% python3 -q
>>> import numpy as np
>>> np.set_printoptions(precision=1, suppress=True, linewidth=160, sign=" ")
>>> rnd = lambda a: np.round(a, 1) + 0
>>> arr = np.load("run9.npy")
>>> arr
array([[  4,   8,   2,   2,   4,   4,   0,   5],
       [  8,   4,   3,   3,   5,   1,   9,   3],
       [  2,   3,   6,   5,   3,   6,   6,   6],
       [  2,   3,   5,   8,   6,   3,   2,   5],
       [  4,   5,   3,   6,  10,   4,   5,   4],
       [  4,   1,   6,   3,   4,   4,   3,   8],
       [  0,   9,   6,   2,   5,   3,   6,   7],
       [  5,   3,   6,   5,   4,   8,   7,   8]])
>>> x = np.array([3, 2, 1, 0, 0, 0, 0, 1])
>>> h1 = np.maximum(arr @ x, 0)
>>> np.flatnonzero(h1 > 1e-9)
array([ 0,  1,  2,  3,  4,  5,  6,  7])
>>> h1
array([ 35,  38,  24,  22,  29,  28,  31,  35])
>>> np.maximum(arr @ (3 * x), 0)
array([ 105,  114,   72,   66,   87,   84,   93,  105])
>>> M = np.diag(5 * np.array([-5, -2, -3, 0, -5, 5])) + np.array([[2, 1, -3, 3, -1, 3],
...     [1, 2, -3, -1, -2, 0],
...     [-3, 2, 0, -3, -2, -3],
...     [3, -1, -3, -1, -2, 1],
...     [0, -1, -3, 2, -2, -2],
...     [0, -3, -1, -1, 2, -1]])
>>> M
array([[-23,   1,  -3,   3,  -1,   3],
       [  1,  -8,  -3,  -1,  -2,   0],
       [ -3,   2, -15,  -3,  -2,  -3],
       [  3,  -1,  -3,  -1,  -2,   1],
       [  0,  -1,  -3,   2, -27,  -2],
       [  0,  -3,  -1,  -1,   2,  24]])
>>> rng = np.random.default_rng(852)
>>> labels = rng.permutation(6)
>>> labels
array([ 2,  3,  5,  4,  0,  1])
>>> other = M[labels][:, labels]
>>> np.trace(other)
np.int64(-50)
>>> rnd(np.linalg.det(other)), rnd(np.linalg.det(M[labels]))
(np.float64(159413.0), np.float64(-159413.0))
>>> other = M / np.linalg.norm(M, axis=1, keepdims=True)
>>> G = other @ other.T
>>> rnd(np.linalg.norm(other, axis=1))
array([ 1.,  1.,  1.,  1.,  1.,  1.])
>>> (G - 2 * np.eye(6)).round(6).argmax(axis=1)
array([ 2,  3,  3,  1,  3,  3])
>>> np.argwhere(np.triu(np.abs(G) > 0.95, 1))
array([], shape=(0, 2), dtype=int64)
>>> rnd(G)
array([[ 1. , -0.1,  0.3, -0.5,  0.1,  0.1],
       [-0.1,  1. ,  0.2,  0.6,  0.3,  0.1],
       [ 0.3,  0.2,  1. ,  0.5,  0.2, -0.2],
       [-0.5,  0.6,  0.5,  1. ,  0.4,  0.2],
       [ 0.1,  0.3,  0.2,  0.4,  1. , -0.1],
       [ 0.1,  0.1, -0.2,  0.2, -0.1,  1. ]])
>>> Q, vecs = np.linalg.qr(M[:, :4])[0], np.linalg.qr(M[:, 4:])[0]
>>> sigma = np.linalg.svd(Q.T @ vecs, compute_uv=False)
>>> (sigma > 0.9).sum()
np.int64(1)
>>> rnd(sigma)
array([ 1. ,  0.4])
>>> th = np.radians(135)
>>> Rm = np.eye(6)
>>> Rm[0, 0] = Rm[1, 1] = np.cos(th)
>>> Rm[0, 1], Rm[1, 0] = -np.sin(th), np.sin(th)
>>> rnd(Rm)
array([[-0.7, -0.7,  0. ,  0. ,  0. ,  0. ],
       [ 0.7, -0.7,  0. ,  0. ,  0. ,  0. ],
       [ 0. ,  0. ,  1. ,  0. ,  0. ,  0. ],
       [ 0. ,  0. ,  0. ,  1. ,  0. ,  0. ],
       [ 0. ,  0. ,  0. ,  0. ,  1. ,  0. ],
       [ 0. ,  0. ,  0. ,  0. ,  0. ,  1. ]])
>>> other = M @ Rm.T
>>> rnd(np.linalg.svd(M, compute_uv=False)), rnd(np.linalg.svd(other, compute_uv=False))
(array([ 28.8,  25.2,  22.6,  15. ,   7.8,   0.1]), array([ 28.8,  25.2,  22.6,  15. ,   7.8,   0.1]))
>>> rnd(np.linalg.det(Rm)), rnd(np.trace(Rm))
(np.float64(1.0), np.float64(2.6))
>>> t3 = np.stack([M, -3 * M, M[::-1]])
>>> np.einsum("bij,cij->bc", t3, t3)
array([[ 2260, -6780,   348],
       [-6780, 20340, -1044],
       [  348, -1044,  2260]])
>>> np.linalg.matrix_rank(t3.reshape(3, -1))
np.int64(2)
>>> data = np.load("sample13.npy")
>>> rnd(data)
array([[ 0.3,  0.1,  0.2,  0.4,  0.1],
       [ 0.1,  1. ,  0. , -0.1, -0.1],
       [ 0.2,  0. ,  0.4,  0. ,  0.4],
       [ 0.4, -0.1,  0. ,  0.7, -0.2],
       [ 0.1, -0.1,  0.4, -0.2,  0.6]])
>>> vals, vecs = np.linalg.eigh(data)
>>> rnd(np.linalg.eigvalsh(data @ data))
array([ 0.,  0.,  1.,  1.,  1.])
>>> rnd(np.linalg.svd(data, compute_uv=False))
array([ 1.,  1.,  1.,  0.,  0.])
>>> rnd(vals)
array([ 0.,  0.,  1.,  1.,  1.])
>>> W0 = np.load("block9.npy")
>>> W0
array([[-5.,  0., -1.,  0.,  0.,  0.],
       [-1.,  5.,  3.,  0.,  0.,  0.],
       [ 0.,  2., -4.,  0.,  0.,  0.],
       [ 0.,  0.,  0.,  1., -1., -1.],
       [ 0.,  0.,  0., -3.,  3.,  3.],
       [ 0.,  0.,  0.,  1.,  0.,  0.]])
>>> Uu, sigma, Vt = np.linalg.svd(W0)
>>> vecs = Vt[:(sigma > 1e-8).sum()]
>>> x = W0[0] + 2 * W0[2] + rng.integers(2) * np.eye(6)[2]
>>> x
array([-5.,  4., -8.,  0.,  0.,  0.])
>>> np.linalg.matrix_rank(np.vstack([W0, x]))
np.int64(5)
>>> rk = np.linalg.matrix_rank(W0)
>>> rk
np.int64(5)
>>> N = np.linalg.svd(W0)[2][rk:].T
>>> np.linalg.matrix_rank(W0.T @ W0), np.linalg.matrix_rank(W0 @ W0.T)
(np.int64(5), np.int64(5))
>>> [int(np.linalg.matrix_rank(W0[:i])) for i in range(1, len(W0) + 1)]
[1, 2, 3, 4, 4, 5]
>>> F = np.load("data.npy")
>>> F
array([[ 1, -1,  1, -1, -1,  1, -1,  1],
       [ 1, -1,  1, -1,  1, -1,  1, -1],
       [ 1, -1, -1,  1,  1, -1, -1,  1],
       [ 1,  1, -1, -1, -1, -1,  1,  1],
       [ 1,  1,  1,  1, -1, -1, -1, -1],
       [ 1, -1, -1,  1, -1,  1,  1, -1],
       [ 1,  1, -1, -1,  1,  1, -1, -1]])
>>> x = np.array([-1, -2, -1, 2, 1, -1, 2, -1])
>>> np.linalg.norm(F @ x) <= np.linalg.norm(F, 2) * np.linalg.norm(x) + 1e-9
np.True_
>>> np.einsum("ij,j->i", F, x)
array([-7,  3,  3, -3, -3,  5, -5])
>>> np.sign((F @ x).round(6))
array([-1,  1,  1, -1, -1,  1, -1])
>>> F @ np.eye(8)[6]
array([-1.,  1., -1.,  1., -1.,  1., -1.])
>>> E = np.array([[0.0, 0.0, 0.0, 3.0, 1.0, 2.0, 0.0, 0.0],
...     [0.0, 0.0, 0.0, 2.0, 1.0, 0.0, 2.0, 2.0],
...     [0.0, 0.0, 0.0, 2.0, 1.0, 2.0, 2.0, 2.0],
...     [3.0, 2.0, 2.0, 0.0, 0.0, 0.0, 0.0, 0.0],
...     [1.0, 1.0, 1.0, 0.0, 0.0, 0.0, 0.0, 0.0],
...     [2.0, 0.0, 2.0, 0.0, 0.0, 0.0, 0.0, 0.0],
...     [0.0, 2.0, 2.0, 0.0, 0.0, 0.0, 0.0, 0.0],
...     [0.0, 2.0, 2.0, 0.0, 0.0, 0.0, 0.0, 0.0]])
>>> Uu, sigma, Vt = np.linalg.svd(E)
>>> np.argmax(sigma[:-1] / (sigma[1:] + 1e-6)) + 1
np.int64(6)
>>> other = Uu[:, :6] @ np.diag(sigma[:6]) @ Vt[:6]
>>> rnd(other)
array([[ 0.,  0.,  0.,  3.,  1.,  2.,  0.,  0.],
       [ 0.,  0.,  0.,  2.,  1.,  0.,  2.,  2.],
       [ 0.,  0.,  0.,  2.,  1.,  2.,  2.,  2.],
       [ 3.,  2.,  2.,  0.,  0.,  0.,  0.,  0.],
       [ 1.,  1.,  1.,  0.,  0.,  0.,  0.,  0.],
       [ 2.,  0.,  2.,  0.,  0.,  0.,  0.,  0.],
       [ 0.,  2.,  2.,  0.,  0.,  0.,  0.,  0.],
       [ 0.,  2.,  2.,  0.,  0.,  0.,  0.,  0.]])
>>> X = np.eye(8, dtype=int)[rng.permutation(8)]
>>> X
array([[ 0,  0,  0,  0,  1,  0,  0,  0],
       [ 1,  0,  0,  0,  0,  0,  0,  0],
       [ 0,  0,  1,  0,  0,  0,  0,  0],
       [ 0,  0,  0,  1,  0,  0,  0,  0],
       [ 0,  1,  0,  0,  0,  0,  0,  0],
       [ 0,  0,  0,  0,  0,  1,  0,  0],
       [ 0,  0,  0,  0,  0,  0,  1,  0],
       [ 0,  0,  0,  0,  0,  0,  0,  1]])
>>> x = np.array([1, -3, -2, 1, 3, -2, -3, 2])
>>> rnd(np.linalg.norm(x)), rnd(np.linalg.norm(X @ x))
(np.float64(6.4), np.float64(6.4))
>>> rnd(np.sort(np.abs(np.degrees(np.angle(np.linalg.eigvals(X))))))
array([   0.,    0.,    0.,    0.,    0.,    0.,  120.,  120.])
>>> rnd(np.linalg.inv(X))
array([[ 0.,  1.,  0.,  0.,  0.,  0.,  0.,  0.],
       [ 0.,  0.,  0.,  0.,  1.,  0.,  0.,  0.],
       [ 0.,  0.,  1.,  0.,  0.,  0.,  0.,  0.],
       [ 0.,  0.,  0.,  1.,  0.,  0.,  0.,  0.],
       [ 1.,  0.,  0.,  0.,  0.,  0.,  0.,  0.],
       [ 0.,  0.,  0.,  0.,  0.,  1.,  0.,  0.],
       [ 0.,  0.,  0.,  0.,  0.,  0.,  1.,  0.],
       [ 0.,  0.,  0.,  0.,  0.,  0.,  0.,  1.]])
>>> rnd(np.abs(np.linalg.eigvals(X)))
array([ 1.,  1.,  1.,  1.,  1.,  1.,  1.,  1.])
>>> rnd(np.linalg.det(X))
np.float64(1.0)
>>> K = np.array([[-1.0, 3.0, 3.0, 3.0],
...     [0.0, 2.0, 0.0, -3.0],
...     [0.0, 0.0, -1.0, -3.0],
...     [0.0, 1.0, 2.0, 1.0]])
>>> K
array([[-1.,  3.,  3.,  3.],
       [ 0.,  2.,  0., -3.],
       [ 0.,  0., -1., -3.],
       [ 0.,  1.,  2.,  1.]])
>>> other = K + rng.integers(-2, 3, (4, 2)) @ rng.integers(-2, 3, (2, 4))
>>> other
array([[-9.,  3.,  1., -5.],
       [ 4.,  2.,  1.,  1.],
       [ 0., -4., -2., -3.],
       [-4.,  5.,  2., -3.]])
>>> rnd(np.linalg.svd(other - K, compute_uv=False))
array([ 14.1,   5.6,   0. ,   0. ])
>>> other - K
array([[-8.,  0., -2., -8.],
       [ 4.,  0.,  1.,  4.],
       [ 0., -4., -1.,  0.],
       [-4.,  4.,  0., -4.]])
>>> other = np.linalg.inv(K)
>>> rnd(other)
array([[-1. ,  1.3, -2.1,  0.4],
       [ 0. ,  0.7, -0.9, -0.4],
       [ 0. , -0.4,  0.7,  0.9],
       [ 0. ,  0.1, -0.6, -0.3]])
>>> rnd(K @ other)
array([[ 1.,  0.,  0.,  0.],
       [ 0.,  1.,  0.,  0.],
       [ 0.,  0.,  1.,  0.],
       [ 0.,  0.,  0.,  1.]])
>>> (np.abs(other) > 1e-9).astype(int)
array([[ 1,  1,  1,  1],
       [ 0,  1,  1,  1],
       [ 0,  1,  1,  1],
       [ 0,  1,  1,  1]])
>>> rnd(np.linalg.det(K) * np.linalg.det(other))
np.float64(1.0)
>>> Q, vecs = np.linalg.qr(K[:, :2])[0], np.linalg.qr(K[:, 2:])[0]
>>> sigma = np.linalg.svd(Q.T @ vecs, compute_uv=False)
>>> (sigma > 0.9).sum()
np.int64(1)
>>> Q = K.astype(float).copy()
>>> for j in range(4):
...     Q[:, j] -= Q[:, :j] @ (Q[:, :j].T @ Q[:, j])
...     Q[:, j] /= np.linalg.norm(Q[:, j])
... 
>>> rnd(Q.T @ K)
array([[ 1. , -3. , -3. , -3. ],
       [ 0. ,  2.2,  0.9, -2.2],
       [ 0. ,  0. ,  2. ,  3.4],
       [ 0. ,  0. ,  0. ,  1.5]])
